$ python -q
>>> import numpy as np
>>> from numpy import linalg as LA
>>> np.set_printoptions(precision=2, suppress=True, linewidth=140)
>>> r0 = np.array([0, 2, -3, 2]) + 0.5
>>> F = np.outer(r0, r0) / (r0 @ r0)
>>> F
array([[ 0.01,  0.07, -0.07,  0.07],
       [ 0.07,  0.33, -0.33,  0.33],
       [-0.07, -0.33,  0.33, -0.33],
       [ 0.07,  0.33, -0.33,  0.33]])
>>> r0 = np.array([0, 2])
>>> np.convolve(F[3], r0)
array([ 0.  ,  0.13,  0.66, -0.66,  0.66])
>>> np.cross(F[3, :3], F[1, :3])
array([0., 0., 0.])
>>> vals, evecs = LA.eigh(F)
>>> x = np.array([-3, 3, -1, 0])
>>> np.round(LA.eigvalsh(F[1:, 1:]), 2) + 0
array([0.  , 0.  , 0.99])
>>> evecs * np.abs(vals) @ evecs.T
array([[ 0.01,  0.07, -0.07,  0.07],
       [ 0.07,  0.33, -0.33,  0.33],
       [-0.07, -0.33,  0.33, -0.33],
       [ 0.07,  0.33, -0.33,  0.33]])
>>> np.round(x @ F @ x, 2)
np.float64(3.8)
>>> Uu, s, VT = LA.svd(F)
>>> s.round(2) + 0
array([1., 0., 0., 0.])
>>> A2 = Uu[:, :1] @ np.diag(s[:1]) @ VT[:1]
>>> LA.matrix_rank(A2)
np.int64(1)
>>> A2
array([[ 0.01,  0.07, -0.07,  0.07],
       [ 0.07,  0.33, -0.33,  0.33],
       [-0.07, -0.33,  0.33, -0.33],
       [ 0.07,  0.33, -0.33,  0.33]])
>>> round(np.abs(F - A2).max(), 2)
np.float64(0.0)
>>> round(LA.norm(F - A2, 2), 2), round(s[1], 2)
(np.float64(0.0), np.float64(0.0))
